% python3 -q
>>> import numpy as np
>>> np.set_printoptions(precision=3, suppress=True, linewidth=140)
>>> tidy = lambda a: np.round(a, 3) + 0
>>> A2 = np.array([[0.5], [-1.0], [-1.1]])
>>> Z = np.array([[-0.4, -1.4, -1.4]])
>>> E = A2 @ Z
>>> tidy(E)
array([[-0.2 , -0.7 , -0.7 ],
       [ 0.4 ,  1.4 ,  1.4 ],
       [ 0.44,  1.54,  1.54]])
>>> left, sig, Vt = np.linalg.svd(E)
>>> np.argmax(sig[:-1] / (sig[1:] + 1e-6)) + 1
np.int64(1)
>>> tidy(sig)
array([3.168, 0.   , 0.   ])
>>> A2 = left[:, :1] @ np.diag(sig[:1]) @ Vt[:1]
>>> np.linalg.matrix_rank(E, rtol=0.05)
np.int64(1)
>>> tidy(np.linalg.norm(E - A2, 2)), tidy(sig[1])
(np.float64(0.0), np.float64(0.0))
>>> tidy(np.poly(E))
array([ 1.  , -2.74,  0.  ,  0.  ])
>>> tidy(np.linalg.det(E.T))
np.float64(0.0)
>>> np.einsum("ii->", E)
np.float64(2.74)
>>> tidy(np.linalg.det(2 * E)), tidy(np.linalg.det(E))
(np.float64(0.0), np.float64(0.0))
>>> tidy(np.linalg.eigvals(E))
array([2.74, 0.  , 0.  ])
>>> tidy(np.linalg.det(E[::-1]))
np.float64(0.0)
>>> K = np.load("test10.npy")
>>> K
array([[0, 1, 0, 0, 0],
       [0, 0, 0, 0, 0],
       [1, 0, 2, 0, 0],
       [0, 0, 3, 0, 0],
       [0, 0, 2, 2, 0]])
>>> left, sig, Vt = np.linalg.svd(K)
>>> vecs = Vt[:(sig > 1e-8).sum()]
>>> rng = np.random.default_rng(61037)
>>> x = K[1] + 2 * K[4] + rng.integers(2) * np.eye(5)[3]
>>> x
array([0., 0., 4., 5., 0.])
>>> tidy(np.diag(vecs.T @ vecs))
array([1., 1., 1., 1., 0.])
>>> tidy(np.linalg.norm(x - vecs.T @ vecs @ x))
np.float64(0.0)
>>> M = np.load("arr.npy")
>>> M
array([[0, 1, 0, 1],
       [1, 0, 0, 1],
       [0, 0, 0, 0],
       [1, 1, 0, 0]])
>>> tidy(np.linalg.eigvals(M).sum().real)
np.float64(0.0)
>>> np.kron(np.eye(2, dtype=int), M)
array([[0, 1, 0, 1, 0, 0, 0, 0],
       [1, 0, 0, 1, 0, 0, 0, 0],
       [0, 0, 0, 0, 0, 0, 0, 0],
       [1, 1, 0, 0, 0, 0, 0, 0],
       [0, 0, 0, 0, 0, 1, 0, 1],
       [0, 0, 0, 0, 1, 0, 0, 1],
       [0, 0, 0, 0, 0, 0, 0, 0],
       [0, 0, 0, 0, 1, 1, 0, 0]])
>>> np.einsum("ii->", M)
np.int64(0)
>>> X = np.loadtxt("x.csv", delimiter=",")
>>> X
array([[0., 1., 0., 0.],
       [0., 0., 1., 0.],
       [1., 0., 0., 0.],
       [0., 0., 0., 1.]])
>>> A2 = X + rng.integers(-2, 3, (4, 1)) @ rng.integers(-2, 3, (1, 4))
>>> A2
array([[ 0.,  1.,  0.,  0.],
       [-2., -1.,  0.,  2.],
       [ 5.,  2.,  2., -4.],
       [ 2.,  1.,  1., -1.]])
>>> np.linalg.matrix_rank(A2 - X, tol=1e-8)
np.int64(1)
>>> np.abs(A2 - X).sum(axis=1)
array([ 0.,  6., 12.,  6.])
>>> m1 = np.loadtxt("m.csv", delimiter=",")
>>> m1
array([[ 3., -2., -5.,  0.],
       [-5., -1.,  3.,  0.],
       [ 2.,  0.,  0.,  0.],
       [ 0.,  0.,  0., -2.]])
>>> hat = np.triu(np.array([[-3, 1, -2, -3], [-2, 0, -1, -2], [3, -2, 0, -2], [0, 2, -3, -3]]), 1) + np.eye(4)
>>> A2 = hat @ m1 @ np.linalg.inv(hat)
>>> np.linalg.matrix_rank(A2)
np.int64(4)
>>> tidy(np.poly(A2))
array([ 1.,  0., -7., 16., 44.])
>>> np.einsum("ij,ji->", m1, m1)
np.float64(14.0)
>>> tidy(np.poly(m1))
array([ 1.,  0., -7., 16., 44.])
>>> tidy(np.linalg.det(m1[::-1]))
np.float64(44.0)
>>> m1.mean(axis=0)
array([ 0.  , -0.75, -0.5 , -0.5 ])
>>> m1.sum(axis=1)
array([-4., -3.,  2., -2.])
>>> np.abs(m1).max()
np.float64(5.0)
>>> tidy(np.linalg.svd(m1, compute_uv=False))
array([8.159, 3.112, 2.   , 0.866])
>>> np.linalg.matrix_rank(m1)
np.int64(4)
>>> tidy(np.linalg.matrix_power(m1, 2))
array([[  9.,  -4., -21.,   0.],
       [ -4.,  11.,  22.,   0.],
       [  6.,  -4., -10.,   0.],
       [  0.,   0.,   0.,   4.]])
>>> tidy(np.sort(np.abs(np.linalg.eigvals(m1))))
array([2.   , 2.552, 2.936, 2.936])
>>> (m1 - m1.T) / 2
array([[ 0. ,  1.5, -3.5,  0. ],
       [-1.5,  0. ,  1.5,  0. ],
       [ 3.5, -1.5,  0. ,  0. ],
       [ 0. ,  0. ,  0. ,  0. ]])
>>> np.allclose(m1 @ m1.T, m1.T @ m1)
False
>>> np.trace(m1)
np.float64(0.0)
>>> A2 = np.array([[2, 0, 3], [2, 1, -3], [-2, 0, 3], [3, 2, 1], [-2, 0, 0]])
>>> A = A2.T @ A2
>>> A
array([[25,  8, -3],
       [ 8,  5, -1],
       [-3, -1, 28]])
>>> ev, vecs = np.linalg.eigh(A)
>>> x = np.array([1, 1, 2])
>>> tidy(np.linalg.eigvalsh(A[1:, 1:]))
array([ 4.957, 28.043])
>>> tidy(vecs * np.maximum(ev, 0) @ vecs.T)
array([[25.,  8., -3.],
       [ 8.,  5., -1.],
       [-3., -1., 28.]])
>>> ev, vecs = np.linalg.eigh(M)
>>> x = np.array([2, 3, -3, -2])
>>> tidy(vecs * np.maximum(ev, 0) @ vecs.T)
array([[0.667, 0.667, 0.   , 0.667],
       [0.667, 0.667, 0.   , 0.667],
       [0.   , 0.   , 0.   , 0.   ],
       [0.667, 0.667, 0.   , 0.667]])
>>> (np.sign(vecs[:, -1].round(6)) == np.sign(vecs[0, -1].round(6))).astype(int)
array([1, 1, 0, 1])
>>> x @ M @ x
np.int64(-8)
>>> tidy(np.linalg.eigvalsh(M[1:, 1:]))
array([-1.,  0.,  1.])
>>> tidy(x @ M @ x / (x @ x)), tidy(ev[0]), tidy(ev[-1])
(np.float64(-0.308), np.float64(-1.0), np.float64(2.0))
>>> mat = np.load("block14.npy")
>>> mat
array([[-1.925,  0.269, -3.117, -0.591],
       [ 1.828,  0.158, -3.638, -2.294],
       [ 0.163,  0.534, -1.488, -5.201],
       [-0.634, -0.572,  1.762, -7.109],
       [-1.176,  8.403,  0.805,  1.274],
       [ 0.398, -1.401,  0.314,  3.772],
       [-2.559,  0.05 ,  3.101, -0.311],
       [-0.559,  0.108,  1.31 , -1.455],
       [ 3.799, -1.76 , -2.776,  0.769],
       [-1.075,  2.559,  1.909, -2.499],
       [ 3.364,  2.48 ,  3.012,  2.006],
       [-0.686,  1.623,  3.202, -3.408],
       [-2.992,  0.899,  3.756, -2.393],
       [-3.677,  4.094, -0.599, -5.069],
       [ 3.025,  3.215, -0.085, -2.17 ],
       [ 2.194,  3.287, -1.83 , -0.614],
       [-1.808,  1.287, -3.355,  0.418],
       [-0.087,  1.166,  1.157,  2.223],
       [ 0.058, -0.439, -0.671,  2.666],
       [ 1.309, -4.788, -0.645,  1.973],
       [ 0.5  ,  3.128, -0.04 , -1.165],
       [ 1.151,  0.383,  0.279,  4.022],
       [-0.262, -0.621, -0.666,  0.858],
       [-1.618, -5.77 , -0.452, -5.687]])
>>> idx = mat[:, 1] > np.median(mat[:, 1])
>>> r0 = mat[idx].mean(axis=0) - mat[~idx].mean(axis=0)
>>> tidy(r0)
array([-0.27 ,  3.922,  0.97 , -1.101])
>>> np.linalg.lstsq(E[:-1].T, E[-1])[2]
np.int32(1)
>>> np.abs(np.diag(np.linalg.qr(E)[1])) > 1e-9
array([ True, False, False])
>>> tidy(np.trace(np.linalg.pinv(E) @ E))
np.float64(1.0)
>>> np.unique(E.round(6), axis=0).shape
(3, 3)
>>> data = np.load("data.npy")
>>> tidy(data)
array([[-0.721, -0.562,  0.405],
       [ 0.683, -0.481,  0.549],
       [-0.114,  0.673,  0.731]])
>>> hat = np.triu(np.array([[2, -4, 3], [3, -4, -1], [4, 3, 1]]), 1) + np.eye(3)
>>> A2 = hat @ data @ np.linalg.inv(hat)
>>> tidy(np.linalg.det(A2))
np.float64(1.0)
>>> tidy(hat @ data - data @ hat)
array([[-3.075,  1.058,  1.598],
       [ 0.114,  2.06 , -3.262],
       [ 0.   , -0.456,  1.014]])
>>> np.linalg.matrix_rank(A2)
np.int64(3)
>>> A2 = data / np.linalg.norm(data, axis=1, keepdims=True)
>>> C2 = A2 @ A2.T
>>> tidy(C2[0])
array([1., 0., 0.])
>>> tidy(C2)
array([[1., 0., 0.],
       [0., 1., 0.],
       [0., 0., 1.]])
>>> tidy(np.linalg.norm(A2, axis=1))
array([1., 1., 1.])
>>> (np.abs(C2) > 0.9).astype(int)
array([[1, 0, 0],
       [0, 1, 0],
       [0, 0, 1]])
>>> tidy(np.linalg.norm(data, axis=0))
array([1., 1., 1.])
